$ python3 -q
>>> import numpy as np
>>> from numpy import linalg as LA
>>> np.set_printoptions(precision=1, suppress=True, linewidth=160, sign=" ")
>>> def rd(a):
...     return np.round(a, 1) + 0
... 
>>> A = np.loadtxt("mat.csv", delimiter=",")
>>> print(A)
[[-0.6  0.9 -2.9  0.6  1.3 -1.4 -0.6 -0.6  0.5  1.4]
 [ 0.5  0.2  0.8 -0.1  1.7 -0.2 -1.   0.5  1.3  0.5]
 [ 0.9 -1.1  0.3 -1.1 -0.4  0.   0.7  1.   1.4  0.2]
 [ 0.   0.1 -1.6 -0.6 -2.1 -1.3 -0.3  0.9  0.5 -0.2]
 [ 0.4 -0.2 -1.8  0.2  1.8 -0.1 -0.2  0.   1.7  0.6]
 [ 0.7  0.4  2.  -1.2 -1.7  0.8 -0.1 -1.   0.9 -2.5]
 [-0.5 -2.5  0.2 -0.3 -2.1 -1.9 -0.5 -0.5  0.1 -3.1]
 [ 0.  -2.3  1.5 -0.5 -0.4 -0.5  1.3 -1.  -0.4  0.1]
 [ 1.6 -1.3  2.1  1.3  1.3 -0.7 -0.7 -0.5  0.5 -1.1]
 [ 0.1  0.6  0.3 -0.5 -0.8  0.9  1.1  0.   1.6  1.7]
 [ 1.  -0.2 -0.6  0.8  0.2 -1.3 -0.9  0.1 -0.2 -0.5]
 [-0.6  0.6  0.9  0.7 -1.9  0.9  0.2  0.8  0.9  1. ]]
>>> q, R = LA.qr(A)
>>> print(rd(np.abs(np.diag(R))))
[ 2.5  3.9  4.5  2.5  3.9  1.8  1.4  2.   2.8  0.6]
>>> print(rd(q @ R))
[[-0.6  0.9 -2.9  0.6  1.3 -1.4 -0.6 -0.6  0.5  1.4]
 [ 0.5  0.2  0.8 -0.1  1.7 -0.2 -1.   0.5  1.3  0.5]
 [ 0.9 -1.1  0.3 -1.1 -0.4  0.   0.7  1.   1.4  0.2]
 [ 0.   0.1 -1.6 -0.6 -2.1 -1.3 -0.3  0.9  0.5 -0.2]
 [ 0.4 -0.2 -1.8  0.2  1.8 -0.1 -0.2  0.   1.7  0.6]
 [ 0.7  0.4  2.  -1.2 -1.7  0.8 -0.1 -1.   0.9 -2.5]
 [-0.5 -2.5  0.2 -0.3 -2.1 -1.9 -0.5 -0.5  0.1 -3.1]
 [ 0.  -2.3  1.5 -0.5 -0.4 -0.5  1.3 -1.  -0.4  0.1]
 [ 1.6 -1.3  2.1  1.3  1.3 -0.7 -0.7 -0.5  0.5 -1.1]
 [ 0.1  0.6  0.3 -0.5 -0.8  0.9  1.1  0.   1.6  1.7]
 [ 1.  -0.2 -0.6  0.8  0.2 -1.3 -0.9  0.1 -0.2 -0.5]
 [-0.6  0.6  0.9  0.7 -1.9  0.9  0.2  0.8  0.9  1. ]]
>>> print(np.allclose(R.T @ R, A.T @ A))
True
>>> print(np.trace(q @ q.T))
10.0
>>> print(rd(abs(R[0, 0])), rd(LA.norm(A[:, 0])))
2.5 2.5
>>> print(rd(q))
[[-0.2 -0.2 -0.5  0.1 -0.1 -0.4  0.3  0.2 -0.4 -0.2]
 [ 0.2 -0.1  0.1  0.  -0.4 -0.5 -0.2 -0.5 -0.4  0.3]
 [ 0.4  0.2 -0.2 -0.5  0.   0.3  0.  -0.4 -0.1 -0.3]
 [ 0.   0.  -0.3 -0.3  0.5 -0.2  0.1 -0.3  0.   0.1]
 [ 0.2  0.  -0.5  0.  -0.2  0.5 -0.4  0.3 -0.4  0.3]
 [ 0.3 -0.2  0.4 -0.5  0.2 -0.2 -0.2  0.6 -0.1  0.1]
 [-0.2  0.7 -0.1  0.   0.3 -0.2 -0.4  0.1 -0.2 -0.2]
 [ 0.   0.6  0.1 -0.1 -0.2  0.   0.5  0.1 -0.1  0.5]
 [ 0.6  0.2  0.1  0.5  0.1 -0.1  0.1  0.1 -0.2 -0.4]
 [ 0.  -0.2  0.1 -0.2  0.1  0.2  0.5  0.1 -0.5 -0.1]
 [ 0.4 -0.1 -0.3  0.2  0.4 -0.1  0.1  0.   0.2  0.5]
 [-0.2 -0.1  0.3  0.3  0.5  0.3 -0.1 -0.2 -0.4  0.2]]
>>> rng = np.random.default_rng(1323)
>>> out = q + rng.integers(-2, 3, (12, 1)) @ rng.integers(-2, 3, (1, 10))
>>> print(rd(out))
[[-4.2  3.8  1.5 -3.9 -0.1  3.6  2.3 -1.8 -2.4 -2.2]
 [ 2.2 -2.1 -0.9  2.  -0.4 -2.5 -1.2  0.5  0.6  1.3]
 [ 0.4  0.2 -0.2 -0.5  0.   0.3  0.  -0.4 -0.1 -0.3]
 [ 4.  -4.  -2.3  3.7  0.5 -4.2 -1.9  1.7  2.   2.1]
 [ 2.2 -2.  -1.5  2.  -0.2 -1.5 -1.4  1.3  0.6  1.3]
 [ 4.3 -4.2 -1.6  3.5  0.2 -4.2 -2.2  2.6  1.9  2.1]
 [-2.2  2.7  0.9 -2.   0.3  1.8  0.6 -0.9 -1.2 -1.2]
 [-2.   2.6  1.1 -2.1 -0.2  2.   1.5 -0.9 -1.1 -0.5]
 [ 0.6  0.2  0.1  0.5  0.1 -0.1  0.1  0.1 -0.2 -0.4]
 [ 2.  -2.2 -0.9  1.8  0.1 -1.8 -0.5  1.1  0.5  0.9]
 [-3.6  3.9  1.7 -3.8  0.4  3.9  2.1 -2.  -1.8 -1.5]
 [ 3.8 -4.1 -1.7  4.3  0.5 -3.7 -2.1  1.8  1.6  2.2]]
>>> print(rd(out - q))
[[-4.  4.  2. -4.  0.  4.  2. -2. -2. -2.]
 [ 2. -2. -1.  2.  0. -2. -1.  1.  1.  1.]
 [ 0.  0.  0.  0.  0.  0.  0.  0.  0.  0.]
 [ 4. -4. -2.  4.  0. -4. -2.  2.  2.  2.]
 [ 2. -2. -1.  2.  0. -2. -1.  1.  1.  1.]
 [ 4. -4. -2.  4.  0. -4. -2.  2.  2.  2.]
 [-2.  2.  1. -2.  0.  2.  1. -1. -1. -1.]
 [-2.  2.  1. -2.  0.  2.  1. -1. -1. -1.]
 [ 0.  0.  0.  0.  0.  0.  0.  0.  0.  0.]
 [ 2. -2. -1.  2.  0. -2. -1.  1.  1.  1.]
 [-4.  4.  2. -4.  0.  4.  2. -2. -2. -2.]
 [ 4. -4. -2.  4.  0. -4. -2.  2.  2.  2.]]
>>> mat = np.load("case10.npy")
>>> print(mat)
[[ 0  0  1  1  0  0  0  0  0  0  0  0]
 [ 0  0  0  0  0  0  1  0  1  1  1  0]
 [ 1  0  0  1  0  0  0  0  0  0  0  0]
 [ 1  0  1  0  0  0  0  0  0  0  0  0]
 [ 0  0  0  0  0  1  0  0  0  0  0  0]
 [ 0  0  0  0  1  0  0  1  0  0  0  0]
 [ 0  1  0  0  0  0  0  0  0  1  1  0]
 [ 0  0  0  0  0  1  0  0  0  0  0  1]
 [ 0  1  0  0  0  0  0  0  0  0  1  0]
 [ 0  1  0  0  0  0  1  0  0  0  1  0]
 [ 0  1  0  0  0  0  1  0  1  1  0  0]
 [ 0  0  0  0  0  0  0  1  0  0  0  0]]
>>> # 3 blocks once reordered
>>> evals, vecs = LA.eigvalsh(mat)
Traceback (most recent call last):
  File "<python-input-20>", line 1, in <module>
    evals, vecs = LA.eigvalsh(mat)
    ^^^^^^^^^^^
ValueError: too many values to unpack (expected 2)
>>> evals, vecs = LA.eigh(mat)
>>> print((evals > 1e-8).sum(), (evals < -1e-8).sum())
5 7
>>> print(rd(evals))
[-1.7 -1.6 -1.  -1.  -1.  -1.  -0.6  0.4  0.6  1.6  2.   3.3]
>>> print(np.unique(evals.round(6) + 0, return_counts=True)[1])
[ 1  1  4  1  1  1  1  1  1]
>>> print(rd(vecs.T @ mat @ vecs))
[[-1.7  0.   0.   0.   0.   0.   0.   0.   0.   0.   0.   0. ]
 [ 0.  -1.6  0.   0.   0.   0.   0.   0.   0.   0.   0.   0. ]
 [ 0.   0.  -1.   0.   0.   0.   0.   0.   0.   0.   0.   0. ]
 [ 0.   0.   0.  -1.   0.   0.   0.   0.   0.   0.   0.   0. ]
 [ 0.   0.   0.   0.  -1.   0.   0.   0.   0.   0.   0.   0. ]
 [ 0.   0.   0.   0.   0.  -1.   0.   0.   0.   0.   0.   0. ]
 [ 0.   0.   0.   0.   0.   0.  -0.6  0.   0.   0.   0.   0. ]
 [ 0.   0.   0.   0.   0.   0.   0.   0.4  0.   0.   0.   0. ]
 [ 0.   0.   0.   0.   0.   0.   0.   0.   0.6  0.   0.   0. ]
 [ 0.   0.   0.   0.   0.   0.   0.   0.   0.   1.6  0.   0. ]
 [ 0.   0.   0.   0.   0.   0.   0.   0.   0.   0.   2.   0. ]
 [ 0.   0.   0.   0.   0.   0.   0.   0.   0.   0.   0.   3.3]]
>>> print(rd(evals.sum()), np.trace(mat))
0.0 0
>>> print(rd(vecs.T @ vecs))
[[ 1.  0.  0.  0.  0.  0.  0.  0.  0.  0.  0.  0.]
 [ 0.  1.  0.  0.  0.  0.  0.  0.  0.  0.  0.  0.]
 [ 0.  0.  1.  0.  0.  0.  0.  0.  0.  0.  0.  0.]
 [ 0.  0.  0.  1.  0.  0.  0.  0.  0.  0.  0.  0.]
 [ 0.  0.  0.  0.  1.  0.  0.  0.  0.  0.  0.  0.]
 [ 0.  0.  0.  0.  0.  1.  0.  0.  0.  0.  0.  0.]
 [ 0.  0.  0.  0.  0.  0.  1.  0.  0.  0.  0.  0.]
 [ 0.  0.  0.  0.  0.  0.  0.  1.  0.  0.  0.  0.]
 [ 0.  0.  0.  0.  0.  0.  0.  0.  1.  0.  0.  0.]
 [ 0.  0.  0.  0.  0.  0.  0.  0.  0.  1.  0.  0.]
 [ 0.  0.  0.  0.  0.  0.  0.  0.  0.  0.  1.  0.]
 [ 0.  0.  0.  0.  0.  0.  0.  0.  0.  0.  0.  1.]]
>>> print(mat.sum(axis=0))
[ 2  4  2  2  1  2  3  2  2  3  4  1]
>>> print(mat @ mat)
[[ 2  0  1  1  0  0  0  0  0  0  0  0]
 [ 0  4  0  0  0  0  2  0  1  2  3  0]
 [ 1  0  2  1  0  0  0  0  0  0  0  0]
 [ 1  0  1  2  0  0  0  0  0  0  0  0]
 [ 0  0  0  0  1  0  0  1  0  0  0  0]
 [ 0  0  0  0  0  2  0  0  0  0  0  1]
 [ 0  2  0  0  0  0  3  0  2  2  2  0]
 [ 0  0  0  0  1  0  0  2  0  0  0  0]
 [ 0  1  0  0  0  0  2  0  2  2  1  0]
 [ 0  2  0  0  0  0  2  0  2  3  2  0]
 [ 0  3  0  0  0  0  2  0  1  2  4  0]
 [ 0  0  0  0  0  1  0  0  0  0  0  1]]
>>> L = np.diag(mat.sum(axis=1)) - mat
>>> print(round(LA.det(L[1:, 1:])))
0
>>> print(L)
[[ 2  0 -1 -1  0  0  0  0  0  0  0  0]
 [ 0  4  0  0  0  0 -1  0 -1 -1 -1  0]
 [-1  0  2 -1  0  0  0  0  0  0  0  0]
 [-1  0 -1  2  0  0  0  0  0  0  0  0]
 [ 0  0  0  0  1 -1  0  0  0  0  0  0]
 [ 0  0  0  0 -1  2  0 -1  0  0  0  0]
 [ 0 -1  0  0  0  0  3  0  0 -1 -1  0]
 [ 0  0  0  0  0 -1  0  2  0  0  0 -1]
 [ 0 -1  0  0  0  0  0  0  2  0 -1  0]
 [ 0 -1  0  0  0  0 -1  0  0  3 -1  0]
 [ 0 -1  0  0  0  0 -1  0 -1 -1  4  0]
 [ 0  0  0  0  0  0  0 -1  0  0  0  1]]
>>> r0, g = mat[8], mat[1]
>>> print(r0 @ g)
1
>>> print(r0 @ r0)
2
>>> pr = (r0 @ g) / (r0 @ r0) * r0
>>> print(LA.matrix_rank(np.outer(r0, g)))
1
>>> print(pr)
[ 0.   0.5  0.   0.   0.   0.   0.   0.   0.   0.   0.5  0. ]
>>> print([round(float(LA.det(mat[:i, :i])), 2) + 0 for i in range(1, 13)])
[0.0, 0.0, 0.0, 0.0, 0.0, 0.0, 2.0, 0.0, 0.0, 0.0, 0.0, -4.0]
>>> x0 = np.array([-3, 4, -4, -2, 2, 5, -3, -2, -4, 3, 1, 0])
>>> target = mat @ x0
>>> print(target)
[-6 -3 -5 -7  5  0  8  5  5  2  0 -2]
>>> print(rd(LA.solve(mat, target + mat[:, 6])))
[-3.  4. -4. -2.  2.  5. -2. -2. -4.  3.  1.  0.]
>>> print(rd(LA.solve(mat, target)))
[-3.  4. -4. -2.  2.  5. -3. -2. -4.  3.  1.  0.]
>>> print(rd(LA.solve(mat, mat[:, 8])))
[ 0.  0.  0.  0.  0.  0.  0.  0.  1.  0.  0.  0.]
>>> print(rd(LA.solve(mat, -3 * target)))
[  9. -12.  12.   6.  -6. -15.   9.   6.  12.  -9.  -3.   0.]
>>> J = np.array([[0, 1, 0, 2, 4],
...     [1, 7, 3, 0, 1],
...     [2, 3, -9, 2, 0],
...     [5, 5, 2, 12, 4],
...     [3, 3, 0, 3, 0]])
>>> x0 = np.array([0, 2, 2, 2, 3, 1, 1, 3, 2, 2])
>>> target = A @ x0
>>> c, lr = np.zeros(10), 1 / LA.norm(A, 2) ** 2
>>> for i in range(250):
...     c -= lr * A.T @ (A @ c - target)
...     if i % 50 == 0: print(i, round(LA.norm(A @ c - target), 1))
... 
0 11.9
50 0.5
100 0.4
150 0.4
200 0.4
>>> print(rd(c))
[ 0.4  1.2  1.7  1.7  2.6  1.9 -0.4  2.4  1.7  2.7]
>>> print(rd(LA.cond(A)))
40.9
